$ python -q
>>> import numpy as np
>>> np.set_printoptions(precision=1, suppress=True, linewidth=160, floatmode="fixed")
>>> X = np.loadtxt("x.csv", delimiter=",")
>>> X
array([[3.0, 0.0, 1.0, 1.0, 1.0],
       [0.0, 0.0, 3.0, 0.0, 1.0],
       [1.0, 1.0, 1.0, 0.0, 2.0],
       [2.0, 1.0, 3.0, 2.0, 0.0],
       [2.0, 1.0, 0.0, 0.0, 3.0]])
>>> np.round(np.linalg.norm(X[2], 1), 1), round(float(np.linalg.norm(X[2], np.inf)), 1)
(np.float64(5.0), 2.0)
>>> round(float(np.linalg.norm(X, 2)), 1)
6.3
>>> np.linalg.norm(X, axis=0)
array([4.2, 1.7, 4.5, 2.2, 3.9])
>>> gram = X.T @ X
>>> np.linalg.matrix_rank(gram)
np.int64(5)
>>> np.allclose(gram, gram.T)
True
>>> Uu, sv, Vt = np.linalg.svd(X, full_matrices=False)
>>> np.round(Uu.T @ X @ Vt.T, 1) + 0
array([[6.3, 0.0, 0.0, 0.0, 0.0],
       [0.0, 3.6, 0.0, 0.0, 0.0],
       [0.0, 0.0, 2.5, 0.0, 0.0],
       [0.0, 0.0, 0.0, 1.1, 0.0],
       [0.0, 0.0, 0.0, 0.0, 0.1]])
>>> (sv > 1e-8).sum()
np.int64(5)
>>> np.abs(Vt[0])
array([0.6, 0.2, 0.6, 0.3, 0.5])
>>> np.abs(Uu[:, 0]).round(6).argmax()
np.int64(3)
>>> np.allclose(Uu * sv @ Vt, X)
True
>>> np.round(Uu.T @ Uu, 1) + 0
array([[1.0, 0.0, 0.0, 0.0, 0.0],
       [0.0, 1.0, 0.0, 0.0, 0.0],
       [0.0, 0.0, 1.0, 0.0, 0.0],
       [0.0, 0.0, 0.0, 1.0, 0.0],
       [0.0, 0.0, 0.0, 0.0, 1.0]])
>>> np.round(Vt @ Vt.T, 1) + 0
array([[1.0, 0.0, 0.0, 0.0, 0.0],
       [0.0, 1.0, 0.0, 0.0, 0.0],
       [0.0, 0.0, 1.0, 0.0, 0.0],
       [0.0, 0.0, 0.0, 1.0, 0.0],
       [0.0, 0.0, 0.0, 0.0, 1.0]])
>>> np.cumsum(sv ** 2) / np.sum(sv ** 2)
array([0.7, 0.9, 1.0, 1.0, 1.0])
>>> Uu.shape, sv.shape, Vt.shape
((5, 5), (5,), (5, 5))
>>> Q, V = np.linalg.qr(X[:, :3])[0], np.linalg.qr(X[:, 3:])[0]
>>> sv = np.linalg.svd(Q.T @ V, compute_uv=False)
>>> np.round(np.linalg.norm(Q @ Q.T - V @ V.T, 2), 1)
np.float64(1.0)
>>> Y = np.linalg.inv(X)
>>> round(np.linalg.slogdet(X)[0], 1)
np.float64(-1.0)
>>> np.round(np.linalg.cond(X), 1)
np.float64(50.6)
>>> (np.abs(Y) > 1e-9).astype(int)
array([[1, 1, 1, 1, 1],
       [1, 1, 1, 1, 1],
       [1, 1, 1, 1, 1],
       [1, 1, 1, 1, 1],
       [1, 1, 1, 1, 1]])
>>> np.allclose(Y, X.T)
False
>>> np.linalg.det(X) * Y
array([[ -8.0,   4.0, -16.0,   4.0,  12.0],
       [ -2.0,   7.0, -22.0,   1.0,  13.0],
       [ -2.0,  -1.0,  -6.0,   1.0,   5.0],
       [ 12.0,  -6.0,  36.0, -10.0, -26.0],
       [  6.0,  -5.0,  18.0,  -3.0, -15.0]])
>>> Y
array([[ 1.0, -0.5,  2.0, -0.5, -1.5],
       [ 0.2, -0.9,  2.7, -0.1, -1.6],
       [ 0.2,  0.1,  0.7, -0.1, -0.6],
       [-1.5,  0.8, -4.5,  1.2,  3.2],
       [-0.7,  0.6, -2.2,  0.4,  1.9]])
>>> A = np.array([[1.0, 0.2, 0.0], [0.2, 1.0, 0.2], [0.0, 0.2, 1.0]])
>>> gram = A.T @ A
>>> (A @ A.T).shape
(3, 3)
>>> np.allclose(gram, gram.T)
True
>>> gram.round(1) + 0
array([[1.0, 0.4, 0.0],
       [0.4, 1.1, 0.4],
       [0.0, 0.4, 1.0]])
